$ ipython --no-banner

In [1]: import numpy as np

In [2]: from numpy import linalg as LA

In [3]: np.set_printoptions(precision=2, suppress=True, linewidth=160)

In [4]: F = np.loadtxt("run16.csv", delimiter=",")

In [5]: F
Out[5]: 
array([[ 0.3, -0.1, -1.1],
       [-0.7, -1.3, -0.3],
       [ 0.6,  0.2, -1.4],
       [ 0.2, -1.4,  0. ],
       [-0.8,  0.1,  1.3],
       [18. , -8. , -2. ],
       [ 1.3,  2.2, -0.7],
       [ 0.2,  1.1,  2.1],
       [-0.2, -1.6, -2.3],
       [-0.3, -0.7,  0. ],
       [ 0.2, -1.9,  0.7],
       [ 0.6, -0.2,  0.1],
       [-1.5,  0.7,  1. ],
       [-1.2, -0.2,  1.4],
       [ 0.4, -0.1,  0.4],
       [ 0.6,  1.7,  1.2],
       [ 2.3,  0.5,  0.3],
       [-0.7, -2.1, -0.9],
       [-0.6,  0. ,  1.2],
       [-1.8, -1.7, -0.3],
       [-0.8,  0. ,  0. ],
       [-0.1, -0.3, -1.3]])

In [6]: # row 5 dominates

In [7]: def softmax(z):
   ...:     e = np.exp(z - z.max(axis=-1, keepdims=True))
   ...:     return e / e.sum(axis=-1, keepdims=True)
   ...: 

In [8]: np.round(softmax(10 * F[8]), 2) + 0
Out[8]: array([1., 0., 0.])

In [9]: softmax(F[8] + 2)
Out[9]: array([0.73, 0.18, 0.09])

In [10]: softmax(F[8])
Out[10]: array([0.73, 0.18, 0.09])

In [11]: scores = F @ F.T / np.sqrt(3)

In [12]: softmax(scores).round(6).argmax(axis=1)
Out[12]: array([ 5, 19,  5,  5, 13,  5,  5,  7,  5, 19,  5,  5, 12, 13,  5, 15,  5,  5,  7, 19, 19,  8])

In [13]: W1 = np.array([[2, 2, -2], [2, 1, 2], [0, 1, 2]])

In [14]: b = np.array([1, 2, 0])

In [15]: act = np.maximum(F @ W1 + b, 0)

In [16]: (act > 0).astype(int)
Out[16]: 
array([[1, 1, 0],
       [0, 0, 0],
       [1, 1, 0],
       [0, 1, 0],
       [0, 1, 1],
       [1, 1, 0],
       [1, 1, 1],
       [1, 1, 1],
       [0, 0, 0],
       [0, 1, 0],
       [0, 1, 0],
       [1, 1, 0],
       [0, 1, 1],
       [0, 1, 1],
       [1, 1, 0],
       [1, 1, 1],
       [1, 1, 0],
       [0, 0, 0],
       [0, 1, 1],
       [0, 0, 0],
       [0, 1, 1],
       [1, 1, 0]])

In [17]: act
Out[17]: 
array([[ 1.4,  1.4,  0. ],
       [ 0. ,  0. ,  0. ],
       [ 2.6,  2. ,  0. ],
       [ 0. ,  1. ,  0. ],
       [ 0. ,  1.8,  4.4],
       [21. , 28. ,  0. ],
       [ 8. ,  6.1,  0.4],
       [ 3.6,  5.6,  6. ],
       [ 0. ,  0. ,  0. ],
       [ 0. ,  0.7,  0. ],
       [ 0. ,  1.2,  0. ],
       [ 1.8,  3.1,  0. ],
       [ 0. ,  0.7,  6.4],
       [ 0. ,  0.8,  4.8],
       [ 1.6,  3.1,  0. ],
       [ 5.6,  6.1,  4.6],
       [ 6.6,  7.4,  0. ],
       [ 0. ,  0. ,  0. ],
       [ 0. ,  2. ,  3.6],
       [ 0. ,  0. ,  0. ],
       [ 0. ,  0.4,  1.6],
       [ 0.2,  0.2,  0. ]])

In [18]: cent = np.array([[5, -2, 7], [-3, -9, 8], [9, 0, 5]])

In [19]: W1 @ cent
Out[19]: 
array([[-14, -22,  20],
       [ 25, -13,  32],
       [ 15,  -9,  18]])
